% ipython --no-banner

In [1]: import numpy as np

In [2]: np.set_printoptions(suppress=True, linewidth=160)

In [3]: X = np.load("run17.npy")

In [4]: X
Out[4]: 
array([[ 3.4151,  1.8163, -1.1597, -3.7853],
       [ 2.1676,  6.0297,  2.7632, -4.9157],
       [ 1.4423,  4.5066,  2.354 , -3.9276],
       [ 4.4599, 11.9391,  6.2402, -8.2731]])

In [5]: x = np.array([-9, 8, 1, 0])

In [6]: target = X @ x

In [7]: target.round(4)
Out[7]: array([-17.3652,  31.4924,  25.4261,  61.6139])

In [8]: np.round(np.linalg.solve(X, target + X[:, 0]), 4) + 0
Out[8]: array([-8.,  8.,  1.,  0.])

In [9]: np.round(np.linalg.solve(X, target), 4) + 0
Out[9]: array([-9.,  8.,  1.,  0.])

In [10]: np.round(np.linalg.solve(X, -1 * target), 4) + 0
Out[10]: array([ 9., -8., -1.,  0.])

In [11]: np.round(np.sort(np.abs(np.linalg.eigvals(X))), 4)
Out[11]: array([0.1796, 2.0846, 5.2292, 5.2292])

In [12]: np.round((X + X.T) / 2, 4)
Out[12]: 
array([[ 3.4151,  1.992 ,  0.1413,  0.3373],
       [ 1.992 ,  6.0297,  3.6349,  3.5117],
       [ 0.1413,  3.6349,  2.354 ,  1.1563],
       [ 0.3373,  3.5117,  1.1563, -8.2731]])

In [13]: np.round((X - X.T) / 2, 4)
Out[13]: 
array([[ 0.    , -0.1757, -1.301 , -4.1226],
       [ 0.1757,  0.    , -0.8717, -8.4274],
       [ 1.301 ,  0.8717,  0.    , -5.0839],
       [ 4.1226,  8.4274,  5.0839,  0.    ]])

In [14]: M2 = np.linalg.inv(X)

In [15]: round(np.linalg.det(X) * np.linalg.det(M2), 4)
Out[15]: np.float64(1.0)

In [16]: np.round(X @ M2, 4) + 0
Out[16]: 
array([[1., 0., 0., 0.],
       [0., 1., 0., 0.],
       [0., 0., 1., 0.],
       [0., 0., 0., 1.]])

In [17]: (np.abs(M2) > 1e-9).astype(int)
Out[17]: 
array([[1, 1, 1, 1],
       [1, 1, 1, 1],
       [1, 1, 1, 1],
       [1, 1, 1, 1]])

In [18]: J = np.load("sample15.npy")

In [19]: J.round(4)
Out[19]: 
array([[-9.2548,  1.3453, -3.5411],
       [ 5.5754, -7.2579,  4.0296],
       [ 1.7605,  9.5897, -2.2222],
       [-0.521 ,  9.5313, -2.9804],
       [ 2.0266, -9.1867,  3.3908],
       [ 0.8382, -9.4792,  3.0729],
       [ 8.7563,  4.5429,  1.6399],
       [ 3.6844,  9.1829, -1.4487],
       [ 0.6377,  9.6307, -2.6158],
       [ 4.042 ,  9.0553, -1.2896],
       [ 2.2147, -9.126 ,  3.4368],
       [-8.8652,  2.6503, -3.7925],
       [ 0.9812,  9.6327, -2.4997],
       [-9.3705, -2.4843, -2.4541],
       [ 8.9942, -2.2818,  3.728 ],
       [ 9.4549,  1.8765,  2.6615],
       [ 9.4958,  1.3471,  2.8311],
       [-8.2485,  4.0118, -3.9834],
       [ 7.6315,  6.4237,  0.7044],
       [-9.4142, -2.2059, -2.5508]])

In [20]: M2 = J / np.sqrt((J ** 2).mean(axis=1, keepdims=True))

In [21]: M2[13].round(4)
Out[21]: array([-1.623 , -0.4303, -0.4251])

In [22]: np.round(np.linalg.norm(M2, axis=1), 4)
Out[22]: 
array([1.7321, 1.7321, 1.7321, 1.7321, 1.7321, 1.7321, 1.7321, 1.7321, 1.7321, 1.7321, 1.7321, 1.7321, 1.7321, 1.7321, 1.7321, 1.7321, 1.7321, 1.7321, 1.7321,
       1.7321])

In [23]: np.linalg.matrix_rank(M2) == np.linalg.matrix_rank(J)
Out[23]: np.True_

In [24]: A = np.load("m.npy")

In [25]: A
Out[25]: 
array([[-1.1   , -0.2   ,  0.1   ,  0.4   ],
       [-1.0801, -0.2172,  0.0566,  0.4073]])

In [26]: left, s, vt = np.linalg.svd(A)

In [27]: np.argmax(s[:-1] / (s[1:] + 1e-6)) + 1
Out[27]: np.int64(1)

In [28]: M2 = left[:, :1] @ np.diag(s[:1]) @ vt[:1]

In [29]: round(float(np.linalg.norm(A - M2) / np.linalg.norm(A)), 4)
Out[29]: 0.0206

In [30]: round(np.abs(A - M2).max(), 4)
Out[30]: np.float64(0.0213)
